% ipython --no-banner

In [1]: import numpy as np

In [2]: np.set_printoptions(precision=2, suppress=True, linewidth=200)

In [3]: rd = lambda a: np.round(a, 2) + 0

In [4]: M = np.array([[8, 8, 6, 9, 6],
   ...:     [-1, -1, -3, 0, -3],
   ...:     [0, 0, -2, 1, -2],
   ...:     [-7, -7, -9, -6, -9],
   ...:     [9, 9, 7, 10, 7]])

In [5]: np.abs(np.diag(np.linalg.qr(M)[1])) > 1e-9
Out[5]: array([ True, False,  True, False, False])

In [6]: rd(np.trace(np.linalg.pinv(M) @ M))
Out[6]: np.float64(2.0)

In [7]: np.allclose(M[:-1].T @ np.linalg.lstsq(M[:-1].T, M[-1])[0], M[-1])
Out[7]: True

In [8]: U, sig, Vt = np.linalg.svd(M)

In [9]: np.argmax(sig[:-1] / (sig[1:] + 1e-6)) + 1
Out[9]: np.int64(2)

In [10]: B = U[:, :2] @ np.diag(sig[:2]) @ Vt[:2]

In [11]: np.linalg.matrix_rank(M, rtol=0.05)
Out[11]: np.int64(2)

In [12]: rd(np.abs(M - B).max())
Out[12]: np.float64(0.0)

In [13]: arr = np.array([[2, 3, 1, 2, 1],
    ...:     [1, 2, 3, 1, 2],
    ...:     [2, 1, 2, 3, 1],
    ...:     [1, 2, 1, 2, 3],
    ...:     [3, 1, 2, 1, 2]])

In [14]: rng = np.random.default_rng(40259)

In [15]: lab = rng.permutation(5)

In [16]: lab
Out[16]: array([3, 2, 0, 4, 1])

In [17]: B = arr[lab][:, lab]

In [18]: rd(np.sort(np.abs(np.linalg.eigvals(B))))
Out[18]: array([1.54, 1.54, 2.15, 2.15, 9.  ])

In [19]: np.trace(B)
Out[19]: np.int64(10)

In [20]: A = np.load("test1.npy")

In [21]: A
Out[21]: 
array([[-1.3, -3. , -2.3, -0.2],
       [ 0.7,  9. ,  1.5, -0.5],
       [ 0.4, -3. ,  1.2, -1.3]])

In [22]: def softmax(z):
    ...:     e = np.exp(z - z.max(axis=-1, keepdims=True))
    ...:     return e / e.sum(axis=-1, keepdims=True)
    ...: 

In [23]: rd(softmax(arr[3] + -1))
Out[23]: array([0.07, 0.18, 0.07, 0.18, 0.5 ])

In [24]: rd(softmax(10 * arr[3]))
Out[24]: array([0., 0., 0., 0., 1.])

In [25]: S = arr @ arr.T / np.sqrt(5)

In [26]: rd(softmax(S + np.triu(np.full(S.shape, -np.inf), 1)))
Out[26]: 
array([[1.  , 0.  , 0.  , 0.  , 0.  ],
       [0.14, 0.86, 0.  , 0.  , 0.  ],
       [0.18, 0.12, 0.7 , 0.  , 0.  ],
       [0.15, 0.15, 0.1 , 0.59, 0.  ],
       [0.09, 0.14, 0.14, 0.09, 0.54]])

In [27]: rd(softmax(S))
Out[27]: 
array([[0.54, 0.09, 0.14, 0.14, 0.09],
       [0.09, 0.54, 0.09, 0.14, 0.14],
       [0.14, 0.09, 0.54, 0.09, 0.14],
       [0.14, 0.14, 0.09, 0.54, 0.09],
       [0.09, 0.14, 0.14, 0.09, 0.54]])

In [28]: rd(softmax(S)[3] @ arr)
Out[28]: array([1.41, 1.96, 1.46, 1.86, 2.31])

In [29]: K = np.diag(np.array([0, 8, 2])) + 2 * np.eye(3, k=1) + 2 * np.eye(3, k=-1)

In [30]: K
Out[30]: 
array([[0., 2., 0.],
       [2., 8., 2.],
       [0., 2., 2.]])

In [31]: # symmetric

In [32]: f, v = K[1], K[0]

In [33]: f @ f
Out[33]: np.float64(72.0)

In [34]: pr = (f @ v) / (f @ f) * f

In [35]: rd((v - pr) @ f)
Out[35]: np.float64(0.0)

In [36]: rd(np.linalg.norm(f + v) ** 2 + np.linalg.norm(f - v) ** 2)
Out[36]: np.float64(152.0)

In [37]: rd(pr)
Out[37]: array([0.44, 1.78, 0.44])

In [38]: B = np.linalg.inv(K)

In [39]: rd(np.linalg.det(K) * np.linalg.det(B))
Out[39]: np.float64(1.0)

In [40]: B
Out[40]: 
array([[-1.5,  0.5, -0.5],
       [ 0.5,  0. ,  0. ],
       [-0.5,  0. ,  0.5]])

In [41]: (np.abs(B) > 1e-9).astype(int)
Out[41]: 
array([[1, 1, 1],
       [1, 0, 0],
       [1, 0, 1]])

In [42]: rd(np.linalg.cond(K))
Out[42]: np.float64(15.81)

In [43]: np.trace(B)
Out[43]: np.float64(-1.0)

In [44]: rd(np.sort(np.abs(np.linalg.eigvals(B))))
Out[44]: array([0.11, 0.64, 1.75])

In [45]: rd(np.abs(np.linalg.eigvals(B)).max())
Out[45]: np.float64(1.75)

In [46]: np.allclose(B, B.T)
Out[46]: True

In [47]: rd(np.linalg.matrix_power(B, 3))
Out[47]: 
array([[-4.75,  1.38, -1.12],
       [ 1.38, -0.38,  0.25],
       [-1.12,  0.25,  0.  ]])

In [48]: (B + B.T) / 2
Out[48]: 
array([[-1.5,  0.5, -0.5],
       [ 0.5,  0. ,  0. ],
       [-0.5,  0. ,  0.5]])

In [49]: U, sig, Vt = np.linalg.svd(A, full_matrices=False)

In [50]: rd(sig / sig[0])
Out[50]: array([1.  , 0.28, 0.12])

In [51]: rd(np.cumsum(sig ** 2) / np.sum(sig ** 2))
Out[51]: array([0.92, 0.99, 1.  ])

In [52]: rd(U.T @ U)
Out[52]: 
array([[1., 0., 0.],
       [0., 1., 0.],
       [0., 0., 1.]])

In [53]: rd(np.sqrt((sig ** 2).sum())), rd(np.linalg.norm(A))
Out[53]: (np.float64(10.6), np.float64(10.6))

In [54]: rd(U.T @ A @ Vt.T)
Out[54]: 
array([[10.15,  0.  ,  0.  ],
       [ 0.  ,  2.81,  0.  ],
       [ 0.  ,  0.  ,  1.19]])

In [55]: U.shape, sig.shape, Vt.shape
Out[55]: ((3, 3), (3,), (3, 4))

In [56]: rd(sig)
Out[56]: array([10.15,  2.81,  1.19])

In [57]: np.abs(U[:, 0]).round(6).argmax()
Out[57]: np.int64(1)

In [58]: (sig > 1e-8).sum()
Out[58]: np.int64(3)

In [59]: f = np.array([0, 1, 0, 0, 0])

In [60]: F = np.array([np.roll(f, i) for i in range(5)])

In [61]: F
Out[61]: 
array([[0, 1, 0, 0, 0],
       [0, 0, 1, 0, 0],
       [0, 0, 0, 1, 0],
       [0, 0, 0, 0, 1],
       [1, 0, 0, 0, 0]])

In [62]: rd(np.sort(np.abs(np.fft.fft(F[0])))), rd(np.sort(np.linalg.svd(F, compute_uv=False)))
Out[62]: (array([1., 1., 1., 1., 1.]), array([1., 1., 1., 1., 1.]))

In [63]: F @ (-1.0) ** np.arange(5)
Out[63]: array([-1.,  1., -1.,  1.,  1.])

In [64]: F @ np.ones(5)
Out[64]: array([1., 1., 1., 1., 1.])
